In [1]: import numpy as np

In [2]: from numpy import linalg as LA

In [3]: np.set_printoptions(precision=2, suppress=True, linewidth=100, floatmode="fixed")

In [4]: J = np.array([[-1.0, -2.0, 0.0, -2.0, -2.0],
   ...:     [-2.0, -1.0, 0.0, -2.0, -2.0],
   ...:     [0.0, 0.0, -1.0, 0.0, 0.0],
   ...:     [-2.0, -2.0, 0.0, -1.0, -2.0],
   ...:     [-2.0, -2.0, 0.0, -2.0, -1.0]])

In [5]: J
Out[5]: 
array([[-1.00, -2.00,  0.00, -2.00, -2.00],
       [-2.00, -1.00,  0.00, -2.00, -2.00],
       [ 0.00,  0.00, -1.00,  0.00,  0.00],
       [-2.00, -2.00,  0.00, -1.00, -2.00],
       [-2.00, -2.00,  0.00, -2.00, -1.00]])

In [6]: A2 = LA.inv(J)

In [7]: LA.det(J) * A2
Out[7]: 
array([[ 5.00, -2.00, -0.00, -2.00, -2.00],
       [-2.00,  5.00, -0.00, -2.00, -2.00],
       [-0.00, -0.00, -7.00, -0.00, -0.00],
       [-2.00, -2.00,  0.00,  5.00, -2.00],
       [-2.00, -2.00,  0.00, -2.00,  5.00]])

In [8]: np.allclose(A2, J.T)
Out[8]: False

In [9]: (np.abs(A2) > 1e-9).astype(int)
Out[9]: 
array([[1, 1, 0, 1, 1],
       [1, 1, 0, 1, 1],
       [0, 0, 1, 0, 0],
       [1, 1, 0, 1, 1],
       [1, 1, 0, 1, 1]])

In [10]: x = np.array([2, 1, 3, 2, 1])

In [11]: rhs = J @ x

In [12]: rhs
Out[12]: array([-10.00, -11.00,  -3.00, -10.00, -11.00])

In [13]: LA.solve(J, 4 * rhs)
Out[13]: array([ 8.00,  4.00, 12.00,  8.00,  4.00])

In [14]: LA.solve(J, rhs + J[:, 1])
Out[14]: array([2.00, 2.00, 3.00, 2.00, 1.00])

In [15]: LA.solve(J, rhs)
Out[15]: array([2.00, 1.00, 3.00, 2.00, 1.00])

In [16]: w, evecs = LA.eigh(J)

In [17]: x = np.array([0, 2, -1, -2, 2])

In [18]: round(x @ J @ x / (x @ x), 2), w[0], w[-1]
Out[18]: (np.float64(0.23), np.float64(-7.0), np.float64(1.0))

In [19]: x @ J @ x
Out[19]: np.float64(3.0)

In [20]: np.flatnonzero(LA.matrix_power((J != 0) + (J.T != 0) + np.eye(5), 5)[0])
Out[20]: array([0, 1, 3, 4])

In [21]: (LA.matrix_power((J != 0) + (J.T != 0) + np.eye(5), 5) > 0).astype(int)
Out[21]: 
array([[1, 1, 0, 1, 1],
       [1, 1, 0, 1, 1],
       [0, 0, 1, 0, 0],
       [1, 1, 0, 1, 1],
       [1, 1, 0, 1, 1]])

In [22]: round(LA.norm(J), 2)
Out[22]: np.float64(7.28)

In [23]: J.shape
Out[23]: (5, 5)

In [24]: J.sum(axis=1)
Out[24]: array([-7.00, -7.00, -1.00, -7.00, -7.00])

In [25]: J.sum(axis=0)
Out[25]: array([-7.00, -7.00, -1.00, -7.00, -7.00])

In [26]: LA.matrix_rank(J)
Out[26]: np.int64(5)

In [27]: A = np.load("case6.npy")

In [28]: A
Out[28]: 
array([[5, 9, 0, 9, 2, 9, 7, 7, 8],
       [8, 5, 9, 0, 9, 2, 9, 7, 7],
       [7, 8, 5, 9, 0, 9, 2, 9, 7],
       [7, 7, 8, 5, 9, 0, 9, 2, 9],
       [9, 7, 7, 8, 5, 9, 0, 9, 2],
       [2, 9, 7, 7, 8, 5, 9, 0, 9],
       [9, 2, 9, 7, 7, 8, 5, 9, 0],
       [0, 9, 2, 9, 7, 7, 8, 5, 9],
       [9, 0, 9, 2, 9, 7, 7, 8, 5]])

In [29]: T = np.stack([A, -3 * A, A[::-1]])

In [30]: LA.norm(T, axis=(1, 2))
Out[30]: array([ 62.50, 187.49,  62.50])

In [31]: T.shape
Out[31]: (3, 9, 9)

In [32]: LA.matrix_rank(T)
Out[32]: array([9, 9, 9])

In [33]: T.sum(axis=0)
Out[33]: 
array([[ -1, -18,   9, -16,   5, -11,  -7,  -6, -11],
       [-16,  -1, -16,   9, -11,   3, -10,  -9,  -5],
       [ -5, -14,  -1, -11,   7, -10,   1,  -9, -14],
       [-12,  -5,  -9,  -3, -10,   5,  -9,  -4,  -9],
       [ -9,  -7,  -7,  -8,  -5,  -9,   0,  -9,  -2],
       [  3, -11,  -6,  -9,  -7, -10,  -9,   2,  -9],
       [-11,   4, -13,  -5, -14,  -7,  -8,  -9,   7],
       [  8, -13,   5, -18,  -5, -12,  -7,  -3, -11],
       [-13,   9, -18,   5, -16,  -5,  -7,  -9,  -2]])
